$ python3 -q
>>> import numpy as np
>>> import numpy.linalg as la
>>> np.set_printoptions(precision=1, suppress=True, linewidth=200)
>>> feats = np.load("m.npy")
>>> print(feats)
[[1.  0.  0.  0.  0.  0.  0. ]
 [0.2 0.2 0.2 0.  0.2 0.  0. ]
 [0.3 0.  0.3 0.3 0.  0.  0. ]
 [0.  0.  0.  0.5 0.5 0.  0. ]
 [0.  0.  0.2 0.2 0.5 0.  0. ]
 [0.  0.2 0.  0.  0.2 0.2 0.2]
 [0.  0.  0.3 0.  0.  0.3 0.3]]
>>> Uu, sigma, Vh = la.svd(feats)
>>> print(np.argmax(sigma[:-1] / (sigma[1:] + 1e-6)) + 1)
6
>>> other = Uu[:, :6] @ np.diag(sigma[:6]) @ Vh[:6]
>>> print(round(la.norm(feats - other) / la.norm(feats), 1))
0.0
>>> print(round(la.norm(feats - other, 2), 1), round(float(sigma[6]), 1))
0.0 0.0
>>> print(other.round(1) + 0)
[[1.  0.  0.  0.  0.  0.  0. ]
 [0.3 0.3 0.2 0.  0.2 0.  0. ]
 [0.3 0.  0.3 0.3 0.  0.  0. ]
 [0.  0.  0.  0.5 0.5 0.  0. ]
 [0.  0.  0.2 0.3 0.5 0.  0. ]
 [0.  0.3 0.  0.  0.3 0.3 0.3]
 [0.  0.  0.3 0.  0.  0.3 0.3]]
>>> print(la.matrix_rank(other))
6
>>> rng = np.random.default_rng(2440)
>>> z = rng.permutation(7)
>>> print(z)
[2 0 1 4 6 3 5]
>>> other = feats[z][:, z]
>>> print(other)
[[0.3 0.3 0.  0.  0.  0.3 0. ]
 [0.  1.  0.  0.  0.  0.  0. ]
 [0.2 0.2 0.2 0.2 0.  0.  0. ]
 [0.2 0.  0.  0.5 0.  0.2 0. ]
 [0.3 0.  0.  0.  0.3 0.  0.3]
 [0.  0.  0.  0.5 0.  0.5 0. ]
 [0.  0.  0.2 0.2 0.2 0.  0.2]]
>>> print(np.round(np.trace(other), 1))
3.2
>>> print(np.round(np.sort(np.abs(la.eigvals(other))), 1) + 0)
[0.  0.3 0.3 0.3 0.6 0.9 1. ]
>>> print([round(float(x), 1) for x in la.svd(other, compute_uv=False)[:3]])
[1.1, 1.0, 0.7]
>>> print(la.matrix_rank(other, rtol=0.1))
6
>>> mat = np.loadtxt("test0.csv", delimiter=",")
>>> print(mat)
[[2. 1. 2. 0. 5. 3. 2. 0. 5. 0. 3. 0. 4.]
 [0. 4. 1. 3. 0. 1. 2. 1. 0. 5. 5. 2. 0.]
 [2. 4. 2. 2. 0. 3. 5. 2. 2. 5. 0. 4. 5.]
 [4. 5. 5. 4. 1. 0. 1. 1. 3. 1. 1. 2. 3.]
 [4. 2. 2. 1. 5. 5. 1. 0. 3. 2. 1. 0. 5.]
 [4. 0. 5. 4. 4. 2. 5. 4. 3. 0. 4. 1. 3.]
 [3. 2. 3. 2. 1. 1. 0. 4. 5. 3. 1. 5. 5.]
 [4. 2. 2. 3. 2. 1. 5. 1. 3. 1. 5. 0. 4.]
 [2. 3. 0. 4. 5. 2. 3. 0. 2. 1. 3. 0. 5.]
 [4. 5. 3. 0. 0. 2. 1. 2. 1. 1. 4. 2. 0.]
 [1. 1. 2. 0. 0. 0. 5. 1. 4. 1. 5. 4. 0.]
 [2. 5. 2. 3. 0. 3. 4. 5. 1. 5. 3. 2. 4.]
 [3. 0. 5. 2. 3. 5. 0. 2. 4. 1. 1. 4. 0.]]
>>> r0 = np.array([3, -2, 3, 3, 0, 2, -1, -1, -3, 2, 0, -1, 0])
>>> other = mat + np.outer(r0, np.eye(13)[9])
>>> print(la.matrix_rank(other - mat))
1
>>> W0 = np.array([[2, 3, 3, -1, 0, 1, 1],
...     [1, -1, 1, 3, 2, -1, 1],
...     [-3, -2, -3, -3, 0, 3, -3],
...     [1, 0, 0, 1, 2, -1, 0],
...     [1, -2, -3, 1, -3, 1, -2],
...     [-1, -2, -3, 1, -2, 0, 2],
...     [-1, 2, -1, 1, 0, 0, -3],
...     [0, 2, 3, 1, -2, 3, -3],
...     [1, -3, 2, -3, 1, 3, -1],
...     [-3, 0, 0, -3, 2, -3, -3],
...     [-3, 2, -3, 0, -1, -1, -2],
...     [-3, 2, -3, 2, 2, 1, 3]])
>>> W0[:, 3] = -3 * W0[:, 2]
>>> print(W0)
[[ 2  3  3 -9  0  1  1]
 [ 1 -1  1 -3  2 -1  1]
 [-3 -2 -3  9  0  3 -3]
 [ 1  0  0  0  2 -1  0]
 [ 1 -2 -3  9 -3  1 -2]
 [-1 -2 -3  9 -2  0  2]
 [-1  2 -1  3  0  0 -3]
 [ 0  2  3 -9 -2  3 -3]
 [ 1 -3  2 -6  1  3 -1]
 [-3  0  0  0  2 -3 -3]
 [-3  2 -3  9 -1 -1 -2]
 [-3  2 -3  9  2  1  3]]
>>> other = W0 / np.sqrt((W0 ** 2).mean(axis=1, keepdims=True))
>>> print(la.norm(other, axis=1))
[2.6 2.6 2.6 2.6 2.6 2.6 2.6 2.6 2.6 2.6 2.6 2.6]
>>> print(other[8])
[ 0.3 -1.   0.7 -2.   0.3  1.  -0.3]
>>> print(np.abs(np.diag(la.qr(W0)[1])) > 1e-9)
[ True  True  True False  True  True  True]
